In [1]: import numpy as np

In [2]: np.set_printoptions(precision=2, suppress=True, linewidth=200, legacy="1.25")

In [3]: def rnd(a):
   ...:     return np.round(a, 2) + 0
   ...: 

In [4]: E = np.load("out15.npy")

In [5]: print(E)
[[  1  -3   9 -27]
 [  1  -2   4  -8]
 [  1  -1   1  -1]
 [  1   0   0   0]
 [  1   1   1   1]
 [  1   2   4   8]
 [  1   3   9  27]
 [  1   4  16  64]
 [  1   5  25 125]
 [  1   6  36 216]]

In [6]: B = np.c_[E[:, :1] @ np.array([[0]]), np.array([1, 1, 2, 0, -1, 0, -1, 2, -2, 0])]

In [7]: print(B)
[[ 0  1]
 [ 0  1]
 [ 0  2]
 [ 0  0]
 [ 0 -1]
 [ 0  0]
 [ 0 -1]
 [ 0  2]
 [ 0 -2]
 [ 0  0]]

In [8]: print(rnd(np.linalg.norm(np.linalg.qr(E)[0].T @ B, axis=0) ** 2 / ((B ** 2).sum(axis=0) + 1e-12)))
[0.   0.24]

In [9]: print(rnd(np.linalg.norm(B - E @ np.linalg.lstsq(E, B)[0], axis=0)))
[0.   3.48]

In [10]: def softmax(z):
    ...:     e = np.exp(z - z.max(axis=-1, keepdims=True))
    ...:     return e / e.sum(axis=-1, keepdims=True)
    ...: 

In [11]: print(rnd(softmax(E).sum(axis=1)))
[1. 1. 1. 1. 1. 1. 1. 1. 1. 1.]

In [12]: print(softmax(E[4] + 4))
[0.25 0.25 0.25 0.25]

In [13]: att = E @ E.T / np.sqrt(4)

In [14]: print(softmax(att)[4] @ E)
[  1.   6.  36. 216.]

In [15]: print(rnd(softmax(att)))
[[1.  0.  0.  0.  0.  0.  0.  0.  0.  0. ]
 [1.  0.  0.  0.  0.  0.  0.  0.  0.  0. ]
 [1.  0.  0.  0.  0.  0.  0.  0.  0.  0. ]
 [0.1 0.1 0.1 0.1 0.1 0.1 0.1 0.1 0.1 0.1]
 [0.  0.  0.  0.  0.  0.  0.  0.  0.  1. ]
 [0.  0.  0.  0.  0.  0.  0.  0.  0.  1. ]
 [0.  0.  0.  0.  0.  0.  0.  0.  0.  1. ]
 [0.  0.  0.  0.  0.  0.  0.  0.  0.  1. ]
 [0.  0.  0.  0.  0.  0.  0.  0.  0.  1. ]
 [0.  0.  0.  0.  0.  0.  0.  0.  0.  1. ]]

In [16]: U, sig, vt = np.linalg.svd(E)

In [17]: print(np.argmax(sig[:-1] / (sig[1:] + 1e-6)) + 1)
1

In [18]: B = U[:, :1] @ np.diag(sig[:1]) @ vt[:1]

In [19]: print(np.linalg.matrix_rank(E, rtol=0.05))
2

In [20]: print(rnd(np.linalg.norm(E - B, 2)), rnd(sig[1]))
16.64 16.64

In [21]: print(np.linalg.matrix_rank(B))
1

In [22]: x0 = np.array([3, -3, 2, -2])

In [23]: target = E @ x0

In [24]: print(rnd(np.linalg.lstsq(E, target)[0]))
[ 3. -3.  2. -2.]

In [25]: print(rnd(np.linalg.pinv(E) @ E))
[[1. 0. 0. 0.]
 [0. 1. 0. 0.]
 [0. 0. 1. 0.]
 [0. 0. 0. 1.]]

In [26]: rng = np.random.default_rng(6757)

In [27]: target = target + 0.3 * rng.normal(size=10)

In [28]: print(rnd(target))
[  84.17   32.83    9.92    2.83   -0.17  -11.08  -42.14 -104.77 -211.52 -375.48]

In [29]: b, *_ = np.linalg.lstsq(E, target)

In [30]: print([round(float(np.linalg.norm(np.linalg.solve(E.T @ E + lam * np.eye(4), E.T @ target))), 2) for lam in (0, 1, 10, 100)])
[4.94, 4.54, 3.68, 2.72]

In [31]: feats = np.loadtxt("run1.csv", delimiter=",")

In [32]: print(feats)
[[1.   0.5  0.25 0.12 0.06 0.03 0.02 0.01 0.   0.  ]
 [0.5  1.   0.5  0.25 0.12 0.06 0.03 0.02 0.01 0.  ]
 [0.25 0.5  1.   0.5  0.25 0.12 0.06 0.03 0.02 0.01]
 [0.12 0.25 0.5  1.   0.5  0.25 0.12 0.06 0.03 0.02]
 [0.06 0.12 0.25 0.5  1.   0.5  0.25 0.12 0.06 0.03]
 [0.03 0.06 0.12 0.25 0.5  1.   0.5  0.25 0.12 0.06]
 [0.02 0.03 0.06 0.12 0.25 0.5  1.   0.5  0.25 0.12]
 [0.01 0.02 0.03 0.06 0.12 0.25 0.5  1.   0.5  0.25]
 [0.   0.01 0.02 0.03 0.06 0.12 0.25 0.5  1.   0.5 ]
 [0.   0.   0.01 0.02 0.03 0.06 0.12 0.25 0.5  1.  ]]

In [33]: O, vecs = np.linalg.qr(feats[:, :7])[0], np.linalg.qr(feats[:, 7:])[0]

In [34]: sig = np.linalg.svd(O.T @ vecs, compute_uv=False)

In [35]: print(rnd(np.degrees(np.arccos(sig.clip(0, 1)))))
[34.42 85.05 88.75]

In [36]: print(rnd(sig))
[0.82 0.09 0.02]

In [37]: x0 = np.ones(10)

In [38]: for _ in range(4):
    ...:     x0 = feats @ x0
    ...:     x0 /= np.linalg.norm(x0)
    ...:     print(round(x0 @ feats @ x0, 2))
    ...: 
2.65
2.67
2.67
2.67

In [39]: print(rnd(np.linalg.eigvalsh(feats)[-1]))
2.67

In [40]: print(rnd(x0))
[0.19 0.27 0.33 0.37 0.39 0.39 0.37 0.33 0.27 0.19]

In [41]: w, vecs = np.linalg.eigh(feats)

In [42]: x0 = np.array([3, 3, 2, 2, 0, 5, 3, 4, 0, 5])

In [43]: print(np.abs(feats).sum(axis=1).max(), rnd(np.abs(w).max()))
2.89 2.67

In [44]: w, vecs = np.linalg.eigh(feats)

In [45]: print(rnd(w.sum()), np.trace(feats))
10.0 10.0

In [46]: print((w > 1e-8).sum(), (w < -1e-8).sum())
10 0

In [47]: print(rnd(w))
[0.35 0.36 0.4  0.47 0.56 0.73 1.01 1.42 2.02 2.67]

In [48]: print(np.abs(vecs[:, -1]).round(6).argmax())
4

In [49]: W0 = np.loadtxt("test5.csv", delimiter=",")

In [50]: print(W0)
[[-4.88 -0.22 -2.12]
 [ 3.31  0.59 -3.94]
 [-6.54  0.25 -1.74]
 [-3.84 -0.99 -1.05]
 [-6.65 -0.68 -3.25]
 [-3.33 -0.73 -2.13]
 [-6.78 -1.23 -2.83]
 [-5.32 -1.99 -2.02]
 [ 2.1   1.98 -4.06]
 [-5.33  0.12 -3.26]
 [ 3.53  2.62 -3.6 ]
 [ 3.59  2.28 -3.63]
 [-5.89  0.76 -1.39]
 [ 4.25  2.81 -2.83]
 [-7.11  0.47 -3.36]
 [-4.4   0.78 -3.32]
 [-4.96  0.47 -3.92]
 [ 2.09  1.35 -5.18]
 [-5.36 -0.84 -2.68]
 [ 3.91  2.52 -3.47]
 [ 2.37  2.06 -2.89]
 [ 2.61  2.29 -2.63]
 [ 2.26  3.24 -3.37]
 [ 4.37  1.58 -3.66]
 [ 2.29  3.19 -3.31]
 [ 3.22  2.08 -4.34]
 [ 4.05  2.49 -2.68]
 [-6.15 -0.58 -1.44]
 [-7.78  1.46 -2.01]
 [ 3.15  1.88 -3.57]
 [ 4.6   2.39 -0.72]
 [ 4.19 -0.96 -4.34]
 [ 3.43  0.89 -3.66]
 [-5.92 -0.78 -3.47]
 [-5.69  0.43 -3.32]
 [ 3.68  1.95 -2.62]
 [-4.06 -1.42 -2.57]
 [ 3.71  2.24 -5.24]
 [-5.14 -0.74 -2.97]
 [-4.19  0.78 -3.73]
 [-6.68  0.99 -0.78]
 [ 3.48  2.88 -4.66]]

In [51]: x0 = np.array([0, 2, 2])

In [52]: x0 @ W0
Traceback (most recent call last):
  Cell In[52], line 1
    x0 @ W0
ValueError: matmul: Input operand 1 has a mismatch in its core dimension 0, with gufunc signature (n?,k),(k,m?)->(n?,m?) (size 42 is different from 3)


In [53]: print(W0 @ np.eye(3)[0])
[-4.88  3.31 -6.54 -3.84 -6.65 -3.33 -6.78 -5.32  2.1  -5.33  3.53  3.59 -5.89  4.25 -7.11 -4.4  -4.96  2.09 -5.36  3.91  2.37  2.61  2.26  4.37  2.29  3.22  4.05 -6.15 -7.78  3.15  4.6   4.19  3.43
 -5.92 -5.69  3.68 -4.06  3.71 -5.14 -4.19 -6.68  3.48]

In [54]: print((W0 @ x0).argmax())
30

In [55]: print(np.linalg.norm(W0 @ x0) <= np.linalg.norm(W0, 2) * np.linalg.norm(x0) + 1e-9)
True

In [56]: B = np.array([[3, -2, -1, -2, 2, 0, 3, 3, 3, 2],
    ...:     [2, 3, 2, 2, -1, 2, -3, -1, 1, -1],
    ...:     [-1, -2, 2, -1, 0, 1, -1, 2, 3, 1],
    ...:     [-1, 1, -1, 3, 2, 1, 3, 0, 0, 3],
    ...:     [-2, -3, 2, -1, 2, -3, 1, 1, 0, -1],
    ...:     [3, -3, 3, -2, 1, 2, 1, -1, 1, 1],
    ...:     [-3, 0, -2, 1, 1, 0, 3, -3, -3, 0],
    ...:     [3, 3, 0, 2, -2, 3, 0, -2, 0, -1],
    ...:     [1, 0, 1, 3, 3, -1, -2, 2, 0, -3],
    ...:     [-1, -3, -2, -3, 0, 0, 0, -3, -1, 3]])

In [57]: J = np.tril(B)

In [58]: print(J)
[[ 3  0  0  0  0  0  0  0  0  0]
 [ 2  3  0  0  0  0  0  0  0  0]
 [-1 -2  2  0  0  0  0  0  0  0]
 [-1  1 -1  3  0  0  0  0  0  0]
 [-2 -3  2 -1  2  0  0  0  0  0]
 [ 3 -3  3 -2  1  2  0  0  0  0]
 [-3  0 -2  1  1  0  3  0  0  0]
 [ 3  3  0  2 -2  3  0 -2  0  0]
 [ 1  0  1  3  3 -1 -2  2  0  0]
 [-1 -3 -2 -3  0  0  0 -3 -1  3]]

In [59]: B = J / np.linalg.norm(J, axis=1, keepdims=True)

In [60]: gram = B @ B.T

In [61]: print(rnd(np.degrees(np.arccos(np.clip(gram[6, 0], -1, 1)))))
127.76

In [62]: print(rnd(np.linalg.norm(B, axis=1)))
[1. 1. 1. 1. 1. 1. 1. 1. 1. 1.]

In [63]: U, sig, vt = np.linalg.svd(J)

In [64]: vecs = vt[:(sig > 1e-8).sum()]

In [65]: x0 = J[0] + -2 * J[9] + rng.integers(2) * np.eye(10)[4]

In [66]: print(x0)
[ 5.  6.  4.  6.  0.  0.  0.  6.  2. -6.]

In [67]: print(rnd(vecs.T @ vecs))
[[ 1.   0.   0.   0.   0.   0.   0.   0.   0.   0. ]
 [ 0.   1.   0.   0.   0.   0.   0.   0.   0.   0. ]
 [ 0.   0.   1.   0.   0.   0.   0.   0.   0.   0. ]
 [ 0.   0.   0.   1.   0.   0.   0.   0.   0.   0. ]
 [ 0.   0.   0.   0.   1.   0.   0.   0.   0.   0. ]
 [ 0.   0.   0.   0.   0.   1.   0.   0.   0.   0. ]
 [ 0.   0.   0.   0.   0.   0.   1.   0.   0.   0. ]
 [ 0.   0.   0.   0.   0.   0.   0.   1.   0.   0. ]
 [ 0.   0.   0.   0.   0.   0.   0.   0.   0.1 -0.3]
 [ 0.   0.   0.   0.   0.   0.   0.   0.  -0.3  0.9]]

In [68]: print(np.linalg.matrix_rank(np.vstack([J, x0])))
9

In [69]: x0 = np.array([4, -5, -4, 7, 4, 1, -7, -6, 3, 9])

In [70]: h = np.maximum(J @ x0, 0)

In [71]: print(rnd(np.tanh(J @ x0)))
[ 1.   -1.   -0.96  1.    0.    1.   -1.    1.    1.    1.  ]

In [72]: print(np.maximum(J @ x0, 0) - np.maximum(-J @ x0, 0))
[ 12  -7  -2  16   0   7 -14  18  34  40]

In [73]: print(J * (h > 1e-9)[:, None])
[[ 3  0  0  0  0  0  0  0  0  0]
 [ 0  0  0  0  0  0  0  0  0  0]
 [ 0  0  0  0  0  0  0  0  0  0]
 [-1  1 -1  3  0  0  0  0  0  0]
 [ 0  0  0  0  0  0  0  0  0  0]
 [ 3 -3  3 -2  1  2  0  0  0  0]
 [ 0  0  0  0  0  0  0  0  0  0]
 [ 3  3  0  2 -2  3  0 -2  0  0]
 [ 1  0  1  3  3 -1 -2  2  0  0]
 [-1 -3 -2 -3  0  0  0 -3 -1  3]]

In [74]: print(np.flatnonzero(h > 1e-9))
[0 3 5 7 8 9]
